In [1]: import numpy as np

In [2]: import numpy.linalg as la

In [3]: np.set_printoptions(suppress=True, linewidth=100)

In [4]: E = np.array([[0.1, -0.1, -0.5, 1.9],
   ...:     [-0.6, -0.9, -0.1, -0.1],
   ...:     [0.5, -0.4, -0.5, -1.9],
   ...:     [-0.7, 0.0, -0.4, 1.5],
   ...:     [-0.3, 0.9, -0.5, -0.1],
   ...:     [-0.9, 2.0, 1.0, 0.7],
   ...:     [0.9, 0.3, 1.0, -0.1]])

In [5]: rng = np.random.default_rng(169)

In [6]: E[3] = E[0] + 0.02 * rng.normal(size=4)

In [7]: E.round(2)
Out[7]: 
array([[ 0.1 , -0.1 , -0.5 ,  1.9 ],
       [-0.6 , -0.9 , -0.1 , -0.1 ],
       [ 0.5 , -0.4 , -0.5 , -1.9 ],
       [ 0.12, -0.1 , -0.47,  1.92],
       [-0.3 ,  0.9 , -0.5 , -0.1 ],
       [-0.9 ,  2.  ,  1.  ,  0.7 ],
       [ 0.9 ,  0.3 ,  1.  , -0.1 ]])

In [8]: Y = E / la.norm(E, axis=1, keepdims=True)

In [9]: G = Y @ Y.T

In [10]: np.round(la.norm(Y, axis=1), 2)
Out[10]: array([1., 1., 1., 1., 1., 1., 1.])

In [11]: np.argwhere(np.triu(np.abs(G) > 0.95, 1))
Out[11]: array([[0, 3]])

In [12]: Y = np.c_[E[:, :3] @ np.array([[2, 3, 0], [1, -3, 1], [3, -1, 3]]), np.array([-1, 2, -3, 3, -2, 0, -3])]

In [13]: Y.round(2)
Out[13]: 
array([[-1.4 ,  1.1 , -1.6 , -1.  ],
       [-2.4 ,  1.  , -1.2 ,  2.  ],
       [-0.9 ,  3.2 , -1.9 , -3.  ],
       [-1.27,  1.13, -1.51,  3.  ],
       [-1.2 , -3.1 , -0.6 , -2.  ],
       [ 3.2 , -9.7 ,  5.  ,  0.  ],
       [ 5.1 ,  0.8 ,  3.3 , -3.  ]])

In [14]: la.matrix_rank(np.c_[E, Y])
Out[14]: np.int64(5)

In [15]: np.round(la.norm(la.qr(E)[0].T @ Y, axis=0) ** 2 / ((Y ** 2).sum(axis=0) + 1e-12), 2)
Out[15]: array([1.  , 1.  , 1.  , 0.71])

In [16]: la.matrix_rank(Y)
Out[16]: np.int64(4)

In [17]: np.round(la.lstsq(E, Y[:, 0])[0], 2) + 0
Out[17]: array([2., 1., 3., 0.])

In [18]: u, v = E[3], E[4]

In [19]: np.round(u @ u, 2)
Out[19]: np.float64(3.93)

In [20]: p = (u @ v) / (u @ u) * u

In [21]: p.round(2) + 0
Out[21]: array([ 0.  ,  0.  ,  0.01, -0.04])

In [22]: np.round(la.norm(u + v) ** 2 + la.norm(u - v) ** 2, 2)
Out[22]: np.float64(10.19)

In [23]: la.matrix_rank(np.outer(u, v))
Out[23]: np.int64(1)

In [24]: X = np.loadtxt("run1.csv", delimiter=",")

In [25]: X
Out[25]: 
array([[ 5.,  7.,  2.,  3., 10.,  5., 11.,  2.],
       [ 2.,  4., -1.,  0.,  7.,  2.,  8., -1.],
       [ 2.,  4., -1.,  0.,  7.,  2.,  8., -1.],
       [ 1.,  3., -2., -1.,  6.,  1.,  7., -2.],
       [ 4.,  6.,  1.,  2.,  9.,  4., 10.,  1.],
       [ 0.,  2., -3., -2.,  5.,  0.,  6., -3.],
       [ 0.,  2., -3., -2.,  5.,  0.,  6., -3.],
       [ 2.,  4., -1.,  0.,  7.,  2.,  8., -1.],
       [-1.,  1., -4., -3.,  4., -1.,  5., -4.],
       [-2.,  0., -5., -4.,  3., -2.,  4., -5.],
       [ 7.,  9.,  4.,  5., 12.,  7., 13.,  4.],
       [ 2.,  4., -1.,  0.,  7.,  2.,  8., -1.]])

In [26]: r = la.matrix_rank(X)

In [27]: r
Out[27]: np.int64(2)

In [28]: null = la.svd(X)[2][r:].T

In [29]: [int(la.matrix_rank(X[:, :j + 1])) for j in range(8)]
Out[29]: [1, 2, 2, 2, 2, 2, 2, 2]

In [30]: [int(la.matrix_rank(X[:i])) for i in range(1, len(X) + 1)]
Out[30]: [1, 2, 2, 2, 2, 2, 2, 2, 2, 2, 2, 2]

In [31]: U, sv, vt = la.svd(X)

In [32]: sv.round(2) + 0
Out[32]: array([42.98, 17.67,  0.  ,  0.  ,  0.  ,  0.  ,  0.  ,  0.  ])

In [33]: Y = U[:, :2] @ np.diag(sv[:2]) @ vt[:2]

In [34]: round(la.norm(X - Y) / la.norm(X), 2)
Out[34]: np.float64(0.0)

In [35]: U, sv, vt = la.svd(X)

In [36]: evecs = vt[:(sv > 1e-8).sum()]

In [37]: x = X[1] + 4 * X[11] + rng.integers(2) * np.eye(8)[6]

In [38]: x
Out[38]: array([10., 20., -5.,  0., 35., 10., 40., -5.])

In [39]: la.matrix_rank(np.vstack([X, x]))
Out[39]: np.int64(2)

In [40]: np.round(np.diag(evecs.T @ evecs), 2)
Out[40]: array([0.13, 0.15, 0.28, 0.21, 0.35, 0.13, 0.47, 0.28])

In [41]: np.allclose(evecs.T @ evecs @ x, x)
Out[41]: True

In [42]: x = np.array([0, 0, 3, 0, 0, 3, 3, 0])

In [43]: X @ np.eye(8)[0]
Out[43]: array([ 5.,  2.,  2.,  1.,  4.,  0.,  0.,  2., -1., -2.,  7.,  2.])

In [44]: np.sign((X @ x).round(6))
Out[44]: array([ 1.,  1.,  1.,  1.,  1.,  1.,  1.,  1.,  0., -1.,  1.,  1.])

In [45]: np.einsum("ij,j->i", X, x)
Out[45]: array([54., 27., 27., 18., 45.,  9.,  9., 27.,  0., -9., 72., 27.])

In [46]: X * x
Out[46]: 
array([[  0.,   0.,   6.,   0.,   0.,  15.,  33.,   0.],
       [  0.,   0.,  -3.,   0.,   0.,   6.,  24.,  -0.],
       [  0.,   0.,  -3.,   0.,   0.,   6.,  24.,  -0.],
       [  0.,   0.,  -6.,  -0.,   0.,   3.,  21.,  -0.],
       [  0.,   0.,   3.,   0.,   0.,  12.,  30.,   0.],
       [  0.,   0.,  -9.,  -0.,   0.,   0.,  18.,  -0.],
       [  0.,   0.,  -9.,  -0.,   0.,   0.,  18.,  -0.],
       [  0.,   0.,  -3.,   0.,   0.,   6.,  24.,  -0.],
       [ -0.,   0., -12.,  -0.,   0.,  -3.,  15.,  -0.],
       [ -0.,   0., -15.,  -0.,   0.,  -6.,  12.,  -0.],
       [  0.,   0.,  12.,   0.,   0.,  21.,  39.,   0.],
       [  0.,   0.,  -3.,   0.,   0.,   6.,  24.,  -0.]])

In [47]: X @ x
Out[47]: array([54., 27., 27., 18., 45.,  9.,  9., 27.,  0., -9., 72., 27.])

In [48]: round(float(la.norm(X[9] - X[4])), 2)
Out[48]: 16.97

In [49]: round(la.norm(X, "nuc"), 2)
Out[49]: np.float64(60.66)

In [50]: X[9] @ X[4]
Out[50]: np.float64(33.0)

In [51]: round(float(la.norm(X, 2)), 2)
Out[51]: 42.98

In [52]: round(la.norm(X, 1), 2), np.round(la.norm(X, np.inf), 2)
Out[52]: (np.float64(94.0), np.float64(61.0))

In [53]: mat = np.loadtxt("out17.csv", delimiter=",")

In [54]: mat
Out[54]: 
array([[-8.9, -8. ,  9. , -3. ,  1. ],
       [ 7. , -5.9, -6. ,  0. ,  0. ],
       [-3. ,  6. , -6.9,  4. ,  1. ],
       [ 4. , -5. ,  9. , -1.9,  9. ],
       [-9. , -8. ,  9. , -3. ,  1.1]])

In [55]: la.cond(mat) > 100
Out[55]: np.True_

In [56]: [round(float(x), 2) for x in la.svd(mat, compute_uv=False)[:3]]
Out[56]: [24.52, 13.99, 9.0]

In [57]: round(la.norm(mat, 2) / la.norm(mat), 2)
Out[57]: np.float64(0.81)

In [58]: round(np.log10(la.cond(mat)))
Out[58]: 3

In [59]: np.argsort(-la.norm(mat, axis=0).round(6), kind="stable")[:3]
Out[59]: array([2, 0, 1])

In [60]: m1 = np.loadtxt("case2.csv", delimiter=",")

In [61]: m1.round(2) + 0
Out[61]: 
array([[-0.28, -0.49,  0.18,  0.14,  0.49, -0.02,  0.27,  0.5 , -0.26],
       [ 0.2 ,  0.06, -0.46, -0.17,  0.1 ,  0.69,  0.47,  0.06,  0.02],
       [ 0.13,  0.31,  0.07, -0.33, -0.44, -0.31,  0.33,  0.57, -0.22],
       [-0.05,  0.09,  0.44, -0.78,  0.33,  0.13, -0.08, -0.2 , -0.08],
       [ 0.31, -0.62, -0.41, -0.34, -0.09, -0.36,  0.  , -0.23, -0.22],
       [ 0.77, -0.17,  0.53,  0.22, -0.01,  0.09,  0.17, -0.03,  0.1 ],
       [ 0.41,  0.34, -0.26,  0.08,  0.47, -0.07, -0.46,  0.24, -0.39],
       [ 0.1 ,  0.12, -0.18, -0.11,  0.42, -0.42,  0.21,  0.11,  0.72],
       [ 0.05, -0.32, -0.02, -0.2 , -0.22,  0.3 , -0.55,  0.51,  0.4 ]])

In [62]: labels = rng.permutation(9)

In [63]: labels
Out[63]: array([8, 1, 4, 5, 6, 7, 0, 3, 2])

In [64]: Y = m1[labels][:, labels]

In [65]: np.round(np.sort(np.abs(la.eigvals(Y))), 2)
Out[65]: array([1., 1., 1., 1., 1., 1., 1., 1., 1.])

In [66]: np.round(np.diag(Y), 2)
Out[66]: array([ 0.4 ,  0.06, -0.09,  0.09, -0.46,  0.11, -0.28, -0.78,  0.07])

In [67]: round(float(la.det(Y)), 2), round(float(la.det(m1[labels])), 2)
Out[67]: (1.0, 1.0)

In [68]: np.round(m1.T @ m1, 2) + 0
Out[68]: 
array([[1., 0., 0., 0., 0., 0., 0., 0., 0.],
       [0., 1., 0., 0., 0., 0., 0., 0., 0.],
       [0., 0., 1., 0., 0., 0., 0., 0., 0.],
       [0., 0., 0., 1., 0., 0., 0., 0., 0.],
       [0., 0., 0., 0., 1., 0., 0., 0., 0.],
       [0., 0., 0., 0., 0., 1., 0., 0., 0.],
       [0., 0., 0., 0., 0., 0., 1., 0., 0.],
       [0., 0., 0., 0., 0., 0., 0., 1., 0.],
       [0., 0., 0., 0., 0., 0., 0., 0., 1.]])

In [69]: np.round(la.pinv(m1), 2) + 0
Out[69]: 
array([[-0.28,  0.2 ,  0.13, -0.05,  0.31,  0.77,  0.41,  0.1 ,  0.05],
       [-0.49,  0.06,  0.31,  0.09, -0.62, -0.17,  0.34,  0.12, -0.32],
       [ 0.18, -0.46,  0.07,  0.44, -0.41,  0.53, -0.26, -0.18, -0.02],
       [ 0.14, -0.17, -0.33, -0.78, -0.34,  0.22,  0.08, -0.11, -0.2 ],
       [ 0.49,  0.1 , -0.44,  0.33, -0.09, -0.01,  0.47,  0.42, -0.22],
       [-0.02,  0.69, -0.31,  0.13, -0.36,  0.09, -0.07, -0.42,  0.3 ],
       [ 0.27,  0.47,  0.33, -0.08,  0.  ,  0.17, -0.46,  0.21, -0.55],
       [ 0.5 ,  0.06,  0.57, -0.2 , -0.23, -0.03,  0.24,  0.11,  0.51],
       [-0.26,  0.02, -0.22, -0.08, -0.22,  0.1 , -0.39,  0.72,  0.4 ]])

In [70]: np.round(la.norm(m1, axis=0), 2)
Out[70]: array([1., 1., 1., 1., 1., 1., 1., 1., 1.])

In [71]: np.round(la.svd(m1, compute_uv=False), 2)
Out[71]: array([1., 1., 1., 1., 1., 1., 1., 1., 1.])

In [72]: x = np.array([-7, -8, 2, -3, 6, -4, 5, 2, 1])

In [73]: target = m1 @ x

In [74]: target.round(2)
Out[74]: array([10.95, -1.92, -1.01,  3.43,  3.24, -3.08, -5.53,  4.46, -1.08])

In [75]: np.round(la.solve(m1, m1[:, 5]), 2) + 0
Out[75]: array([0., 0., 0., 0., 0., 1., 0., 0., 0.])

In [76]: np.round(la.solve(m1.T, m1[0]), 2) + 0
Out[76]: array([1., 0., 0., 0., 0., 0., 0., 0., 0.])
